$ python3 -q
>>> import numpy as np
>>> np.set_printoptions(precision=2, suppress=True, linewidth=200, sign=" ")
>>> def tidy(a):
...     return np.round(a, 2) + 0
... 
>>> feats = np.array([[7.0, 6.0, -8.0, 2.0],
...     [6.0, 12.0, -12.0, 3.0],
...     [-8.0, -12.0, 19.0, -4.0],
...     [2.0, 3.0, -4.0, 4.0]])
>>> ev, vecs = np.linalg.eigh(feats)
>>> tidy(np.linalg.eigvalsh(feats @ feats))
array([    9.,     9.,     9.,  1089.])
>>> (ev > 1e-8).sum(), (ev < -1e-8).sum()
(np.int64(4), np.int64(0))
>>> tidy(vecs.T @ vecs)
array([[ 1.,  0.,  0.,  0.],
       [ 0.,  1.,  0.,  0.],
       [ 0.,  0.,  1.,  0.],
       [ 0.,  0.,  0.,  1.]])
>>> tidy(ev.sum()), np.trace(feats)
(np.float64(42.0), np.float64(42.0))
>>> np.unique(ev.round(6) + 0, return_counts=True)[1]
array([ 3,  1])
>>> r0, r1 = feats[2], feats[3]
>>> r0 @ r0
np.float64(585.0)
>>> pr = (r0 @ r1) / (r0 @ r0) * r0
>>> tidy(pr)
array([ 1.97,  2.95, -4.68,  0.98])
>>> np.outer(r0, r1)
array([[-16., -24.,  32., -32.],
       [-24., -36.,  48., -48.],
       [ 38.,  57., -76.,  76.],
       [ -8., -12.,  16., -16.]])
>>> tidy(r1 - pr)
array([ 0.03,  0.05,  0.68,  3.02])
>>> low = np.linalg.cholesky(feats)
>>> tidy(np.prod(np.diag(low)) ** 2), tidy(np.linalg.det(feats))
(np.float64(891.0), np.float64(891.0))
>>> tidy(low @ low.T)
array([[  7.,   6.,  -8.,   2.],
       [  6.,  12., -12.,   3.],
       [ -8., -12.,  19.,  -4.],
       [  2.,   3.,  -4.,   4.]])
>>> np.linalg.eigvalsh(feats).min() > 0
np.True_
>>> tidy(feats / np.sqrt(np.outer(np.diag(feats), np.diag(feats))))
array([[ 1.  ,  0.65, -0.69,  0.38],
       [ 0.65,  1.  , -0.79,  0.43],
       [-0.69, -0.79,  1.  , -0.46],
       [ 0.38,  0.43, -0.46,  1.  ]])
